% ipython --no-banner

In [1]: import numpy as np

In [2]: np.set_printoptions(precision=1, suppress=True, linewidth=200, sign=" ")

In [3]: m1 = np.load("data.npy")

In [4]: m1
Out[4]: 
array([[ 0.,  0.,  4.,  3., -2.],
       [ 0.,  0.,  0., -2.,  3.],
       [ 4.,  0.,  0.,  0.,  0.],
       [ 3., -2.,  0.,  0.,  0.],
       [-2.,  3.,  0.,  0.,  0.]])

In [5]: np.argsort(-np.linalg.norm(m1, axis=0).round(6), kind="stable")[:3]
Out[5]: array([ 0,  2,  1])

In [6]: [round(float(x), 1) for x in np.linalg.svd(m1, compute_uv=False)[:3]]
Out[6]: [6.0, 6.0, 2.6]

In [7]: round(np.linalg.norm(m1, 2) / np.linalg.norm(m1), 1)
Out[7]: np.float64(0.6)

In [8]: mat = np.load("block9.npy")

In [9]: mat
Out[9]: 
array([[  1,   0,   2,   0,   1,   2],
       [  0,   2,   1,   2,   0,   1],
       [  1,   0,   0,   0,   2,   2],
       [  2,   2,   2,  21,   0,   1],
       [  0,   0,   0,   2, -23,   0],
       [  1,   0,   1,   0,   1, -25]])

In [10]: f = np.array([-2, -2])

In [11]: np.cross(mat[2, :3], mat[3, :3])
Out[11]: array([ 0, -2,  2])

In [12]: np.array([np.convolve(row, f, "same") for row in mat])
Out[12]: 
array([[ -2,  -2,  -4,  -4,  -2,  -6],
       [  0,  -4,  -6,  -6,  -4,  -2],
       [ -2,  -2,   0,   0,  -4,  -8],
       [ -4,  -8,  -8, -46, -42,  -2],
       [  0,   0,   0,  -4,  42,  46],
       [ -2,  -2,  -2,  -2,  -2,  48]])

In [13]: np.convolve(mat[2], f)
Out[13]: array([-2, -2,  0,  0, -4, -8, -4])

In [14]: J = np.load("layer11.npy")

In [15]: J
Out[15]: 
array([[-3, -3,  0,  0,  0,  0],
       [ 3,  2,  0,  0,  0,  0],
       [ 1,  1,  0,  0,  0,  0],
       [ 0,  0, -3, -3,  0,  0],
       [ 0,  0,  3,  2,  0,  0],
       [ 0,  0,  1,  1,  0,  0],
       [ 0,  0,  0,  0, -3, -3],
       [ 0,  0,  0,  0,  3,  2],
       [ 0,  0,  0,  0,  1,  1]])

In [16]: theta = np.radians(60)

In [17]: R = np.eye(6)

In [18]: R[5, 5] = R[1, 1] = np.cos(theta)

In [19]: R[5, 1], R[1, 5] = -np.sin(theta), np.sin(theta)

In [20]: R
Out[20]: 
array([[ 1. ,  0. ,  0. ,  0. ,  0. ,  0. ],
       [ 0. ,  0.5,  0. ,  0. ,  0. ,  0.9],
       [ 0. ,  0. ,  1. ,  0. ,  0. ,  0. ],
       [ 0. ,  0. ,  0. ,  1. ,  0. ,  0. ],
       [ 0. ,  0. ,  0. ,  0. ,  1. ,  0. ],
       [ 0. , -0.9,  0. ,  0. ,  0. ,  0.5]])

In [21]: other = J @ R.T

In [22]: np.allclose(J @ J.T, other @ other.T)
Out[22]: True

In [23]: np.linalg.svd(J, compute_uv=False), np.linalg.svd(other, compute_uv=False)
Out[23]: 
(array([ 5.7,  5.7,  5.7,  0.6,  0.6,  0.6]),
 array([ 5.7,  5.7,  5.7,  0.6,  0.6,  0.6]))

In [24]: np.round(np.linalg.det(R), 1), np.trace(R)
Out[24]: (np.float64(1.0), np.float64(5.0))

In [25]: np.allclose(np.linalg.norm(J, axis=1), np.linalg.norm(other, axis=1))
Out[25]: True

In [26]: rng = np.random.default_rng(903868)

In [27]: idx = rng.permutation(6)

In [28]: other = J[:, idx] * rng.choice([-1, 1], 6)

In [29]: other
Out[29]: 
array([[ 0,  0, -3,  0, -3,  0],
       [ 0,  0,  2,  0,  3,  0],
       [ 0,  0,  1,  0,  1,  0],
       [ 0,  3,  0,  0,  0, -3],
       [ 0, -3,  0,  0,  0,  2],
       [ 0, -1,  0,  0,  0,  1],
       [-3,  0,  0,  3,  0,  0],
       [ 3,  0,  0, -2,  0,  0],
       [ 1,  0,  0, -1,  0,  0]])

In [30]: U, _, vt = np.linalg.svd(J.T @ other)

In [31]: np.round(np.linalg.lstsq(J, other)[0], 1) + 0
Out[31]: 
array([[ 0.,  0.,  0.,  0.,  1.,  0.],
       [ 0.,  0.,  1.,  0.,  0.,  0.],
       [ 0., -1.,  0.,  0.,  0.,  0.],
       [ 0.,  0.,  0.,  0.,  0.,  1.],
       [ 1.,  0.,  0.,  0.,  0.,  0.],
       [ 0.,  0.,  0., -1.,  0.,  0.]])

In [32]: idx
Out[32]: array([ 4,  2,  1,  5,  0,  3])

In [33]: data = np.array([[0, -1, 0, 0, 2, -2, 2],
    ...:     [1, 1, 0, 2, 0, 0, 2],
    ...:     [1, -2, 0, -2, 2, 1, 0],
    ...:     [1, 0, 2, -1, 0, 2, 2]])

In [34]: data[:, 6] = 5 * data[:, 3]

In [35]: data
Out[35]: 
array([[  0,  -1,   0,   0,   2,  -2,   0],
       [  1,   1,   0,   2,   0,   0,  10],
       [  1,  -2,   0,  -2,   2,   1, -10],
       [  1,   0,   2,  -1,   0,   2,  -5]])

In [36]: theta = np.radians(120)

In [37]: R = np.eye(7)

In [38]: R[5, 5] = R[1, 1] = np.cos(theta)

In [39]: R[5, 1], R[1, 5] = -np.sin(theta), np.sin(theta)

In [40]: R
Out[40]: 
array([[ 1. ,  0. ,  0. ,  0. ,  0. ,  0. ,  0. ],
       [ 0. , -0.5,  0. ,  0. ,  0. ,  0.9,  0. ],
       [ 0. ,  0. ,  1. ,  0. ,  0. ,  0. ,  0. ],
       [ 0. ,  0. ,  0. ,  1. ,  0. ,  0. ,  0. ],
       [ 0. ,  0. ,  0. ,  0. ,  1. ,  0. ,  0. ],
       [ 0. , -0.9,  0. ,  0. ,  0. , -0.5,  0. ],
       [ 0. ,  0. ,  0. ,  0. ,  0. ,  0. ,  1. ]])

In [41]: other = data @ R.T

In [42]: np.round(np.linalg.det(R), 1), np.trace(R)
Out[42]: (np.float64(1.0), np.float64(4.0))

In [43]: np.allclose(data @ data.T, other @ other.T)
Out[43]: True
